>>> import numpy as np
>>> np.set_printoptions(precision=1, suppress=True, linewidth=200)
>>> M = -2 * np.eye(5) + np.ones((5, 5))
>>> M
array([[-1.,  1.,  1.,  1.,  1.],
       [ 1., -1.,  1.,  1.,  1.],
       [ 1.,  1., -1.,  1.,  1.],
       [ 1.,  1.,  1., -1.,  1.],
       [ 1.,  1.,  1.,  1., -1.]])
>>> T = np.stack([M, 2 * M, M[::-1]])
>>> np.linalg.det(T)
array([  48., 1536.,   48.])
>>> np.linalg.norm(T, axis=(1, 2))
array([ 5., 10.,  5.])
>>> T.sum(axis=0)
array([[-2.,  4.,  4.,  4.,  2.],
       [ 4., -2.,  4.,  2.,  4.],
       [ 4.,  4., -4.,  4.,  4.],
       [ 4.,  2.,  4., -2.,  4.],
       [ 2.,  4.,  4.,  4., -2.]])
>>> np.linalg.matrix_rank(T)
array([5, 5, 5])
>>> w, evecs = np.linalg.eig(M)
>>> np.sort(np.linalg.eigvals(np.linalg.inv(M)))
array([-0.5, -0.5, -0.5, -0.5,  0.3])
>>> np.sort(np.linalg.eigvals(M @ M))
array([4., 4., 4., 4., 9.])
>>> np.round(M @ evecs[:, 0] - w[0] * evecs[:, 0], 1) + 0
array([0., 0., 0., 0., 0.])
>>> M @ np.ones(5)
array([3., 3., 3., 3., 3.])
>>> np.fft.fft(M[0])
array([ 3.+0.j, -2.+0.j, -2.+0.j, -2.+0.j, -2.+0.j])
>>> (M @ M)[0]
array([5., 1., 1., 1., 1.])
>>> M @ (-1.0) ** np.arange(5)
array([-1.,  3., -1.,  3., -1.])
>>> w, evecs = np.linalg.eigh(M)
>>> w.sum(), np.trace(M)
(np.float64(-5.0), np.float64(-5.0))
>>> w
array([-2., -2., -2., -2.,  3.])
>>> np.round(evecs.T @ evecs, 1) + 0
array([[1., 0., 0., 0., 0.],
       [0., 1., 0., 0., 0.],
       [0., 0., 1., 0., 0.],
       [0., 0., 0., 1., 0.],
       [0., 0., 0., 0., 1.]])
>>> out = M[0, 0] * M[1:] - np.outer(M[1:, 0], M[0])
>>> out
array([[ 0.,  0., -2., -2., -2.],
       [ 0., -2.,  0., -2., -2.],
       [ 0., -2., -2.,  0., -2.],
       [ 0., -2., -2., -2.,  0.]])
>>> M[:, 0] / M[0, 0]
array([ 1., -1., -1., -1., -1.])
>>> np.linalg.matrix_rank(out), np.linalg.matrix_rank(M)
(np.int64(4), np.int64(5))
>>> A = np.array([[-5.7, -12.2, -13.4, 6.2],
...     [5.5, -2.7, 1.8, 18.9],
...     [-19.0, 0.5, -6.3, 0.9],
...     [11.9, -16.0, 0.2, 1.2],
...     [-15.4, 4.0, -9.0, -8.2],
...     [-7.8, -13.8, -1.8, -12.1],
...     [2.0, 6.7, -18.0, 5.2],
...     [-0.6, 5.3, -13.3, 13.9],
...     [-14.7, 5.9, 10.0, -6.9],
...     [8.2, -17.0, 2.4, -6.3],
...     [-5.7, 11.0, 11.3, -10.9],
...     [6.3, -1.5, 14.4, 12.3]])
>>> A
array([[ -5.7, -12.2, -13.4,   6.2],
       [  5.5,  -2.7,   1.8,  18.9],
       [-19. ,   0.5,  -6.3,   0.9],
       [ 11.9, -16. ,   0.2,   1.2],
       [-15.4,   4. ,  -9. ,  -8.2],
       [ -7.8, -13.8,  -1.8, -12.1],
       [  2. ,   6.7, -18. ,   5.2],
       [ -0.6,   5.3, -13.3,  13.9],
       [-14.7,   5.9,  10. ,  -6.9],
       [  8.2, -17. ,   2.4,  -6.3],
       [ -5.7,  11. ,  11.3, -10.9],
       [  6.3,  -1.5,  14.4,  12.3]])
>>> z = A[:, 2] > np.median(A[:, 2])
>>> r0 = A[z].mean(axis=0) - A[~z].mean(axis=0)
>>> z.astype(int)
array([0, 1, 0, 1, 0, 0, 0, 0, 1, 1, 1, 1])
>>> np.argsort(-np.abs(r0).round(6), kind="stable")
array([2, 0, 1, 3])
>>> (((A - A.mean(axis=0)) @ r0 > 0) == z).mean()
np.float64(1.0)
